>>> import numpy as np
>>> np.set_printoptions(suppress=True, linewidth=160)
>>> W0 = np.loadtxt("out5.csv", delimiter=",")
>>> W0.round(3)
array([[-0.63 ,  0.591,  0.157],
       [-0.485, -0.119,  0.549],
       [-0.291,  0.285, -0.779],
       [-0.533, -0.746, -0.26 ]])
>>> x0 = np.array([1, -2, -3])
>>> target = W0 @ x0
>>> target.round(3)
array([-2.283, -1.894,  1.475,  1.739])
>>> np.round(np.linalg.lstsq(W0, target)[0], 3)
array([ 1., -2., -3.])
>>> try:
...     np.linalg.solve(W0, target)
... except np.linalg.LinAlgError as e:
...     print("failed:", e)
... 
failed: Last 2 dimensions of the array must be square
>>> rng = np.random.default_rng(742)
>>> target = target + 0.05 * rng.normal(size=4)
>>> target.round(3)
array([-2.203, -1.84 ,  1.497,  1.714])
>>> beta, *_ = np.linalg.lstsq(W0, target)
>>> beta.round(3)
array([ 0.93 , -1.934, -2.968])
>>> beta.round()
array([ 1., -2., -3.])
>>> round(np.linalg.norm(target - W0 @ beta), 3)
np.float64(0.016)
>>> E = np.loadtxt("data.csv", delimiter=",")
>>> E
array([[2., 2., 2., 2.],
       [3., 3., 3., 3.],
       [2., 2., 2., 2.],
       [3., 3., 3., 3.]])
>>> left, sigma, VT = np.linalg.svd(E)
>>> evecs = VT[:(sigma > 1e-8).sum()]
>>> x0 = E[2] + -1 * E[1] + rng.integers(2) * np.eye(4)[0]
>>> x0
array([ 0., -1., -1., -1.])
>>> np.linalg.matrix_rank(np.vstack([E, x0]))
np.int64(2)
>>> np.round(np.linalg.norm(x0 - evecs.T @ evecs @ x0), 3)
np.float64(0.866)
>>> np.allclose(evecs.T @ evecs @ x0, x0)
False
>>> np.round(np.diag(evecs.T @ evecs), 3)
array([0.25, 0.25, 0.25, 0.25])
>>> np.round(np.poly(E), 3) + 0
array([  1., -10.,   0.,   0.,   0.])
>>> np.round(np.linalg.eigvals(E), 3) + 0
array([ 0., 10.,  0.,  0.])
>>> sigma = 10 * 0.2 ** np.arange(3)
>>> Q, _ = np.linalg.qr(np.array([[-2.1, -0.5, -0.6], [-0.6, 0.7, 0.7], [2.7, -0.3, 0.4]]))
>>> J = rng.normal(size=(19, 3)) * sigma @ Q
>>> J.round(3)
array([[  2.879,  -3.597,  -2.52 ],
       [-10.22 ,   8.393,  10.195],
       [  7.458,  -6.24 ,  -7.038],
       [  3.478,  -4.288,  -3.574],
       [ -2.745,   1.971,   3.273],
       [ -0.959,   1.097,  -0.245],
       [-14.448,  14.741,  11.934],
       [-10.776,  11.753,   8.922],
       [ -7.969,   7.967,   6.427],
       [  3.385,  -2.435,  -3.11 ],
       [ -2.06 ,   5.422,   0.129],
       [  3.466,  -4.489,  -2.639],
       [ -1.274,   1.215,   1.497],
       [ 10.703, -10.227,  -9.247],
       [  2.693,  -5.334,  -2.167],
       [ 10.459,  -9.323,  -8.652],
       [ -5.277,   3.876,   5.29 ],
       [-11.098,   8.967,  10.993],
       [ -6.128,   9.729,   2.697]])
>>> proj = J @ np.linalg.solve(J.T @ J, J.T)
>>> np.round(proj @ J[:, 0], 3)
array([  2.879, -10.22 ,   7.458,   3.478,  -2.745,  -0.959, -14.448, -10.776,  -7.969,   3.385,  -2.06 ,   3.466,  -1.274,  10.703,   2.693,  10.459,  -5.277,
       -11.098,  -6.128])
>>> Q, Rm = np.linalg.qr(J)
>>> Q.shape, Rm.shape
((19, 3), (3, 3))
>>> np.round(Q.T @ Q, 3) + 0
array([[1., 0., 0.],
       [0., 1., 0.],
       [0., 0., 1.]])
>>> np.round(np.abs(np.diag(Rm)), 3)
array([32.037,  6.957,  2.486])
>>> round(float(np.trace(Q @ Q.T)), 3)
3.0
>>> round(float(abs(Rm[0, 0])), 3), round(float(np.linalg.norm(J[:, 0])), 3)
(32.037, 32.037)
>>> C2 = np.cov(J, rowvar=False)
>>> np.round(np.corrcoef(J.T), 3)
array([[ 1.   , -0.975, -0.989],
       [-0.975,  1.   ,  0.937],
       [-0.989,  0.937,  1.   ]])
>>> np.round(J.std(axis=0), 3)
array([7.196, 7.207, 6.328])
>>> round(np.corrcoef(J[:, 0], J[:, 2])[0, 1], 3)
np.float64(-0.989)
>>> C2.shape
(3, 3)
>>> np.argwhere(np.triu(np.abs(np.corrcoef(J.T)) > 0.8, 1))
array([[0, 1],
       [0, 2],
       [1, 2]])
>>> np.round(np.median(J, axis=0), 3)
array([-1.274,  1.215,  0.129])
>>> d = np.linalg.norm(J[:, None] - J[None], axis=-1)
>>> d[14].round(6).argsort(kind="stable")[:4]
array([14, 11,  0,  3])
>>> np.linalg.matrix_rank(d ** 2)
np.int64(5)
>>> d.mean(axis=1).argmax()
np.int64(6)
>>> d.shape
(19, 19)
>>> d[:5, :5].round(3)
array([[ 0.   , 21.84 ,  6.955,  1.396,  9.808],
       [21.84 ,  0.   , 28.698, 23.195, 12.042],
       [ 6.955, 28.698,  0.   ,  5.626, 16.669],
       [ 1.396, 23.195,  5.626,  0.   , 11.171],
       [ 9.808, 12.042, 16.669, 11.171,  0.   ]])
>>> np.flatnonzero(d[14] < d.mean() / 2)
array([ 0,  2,  3,  9, 11, 14])
>>> np.unravel_index(d.round(6).argmax(), d.shape)
(np.int64(6), np.int64(13))
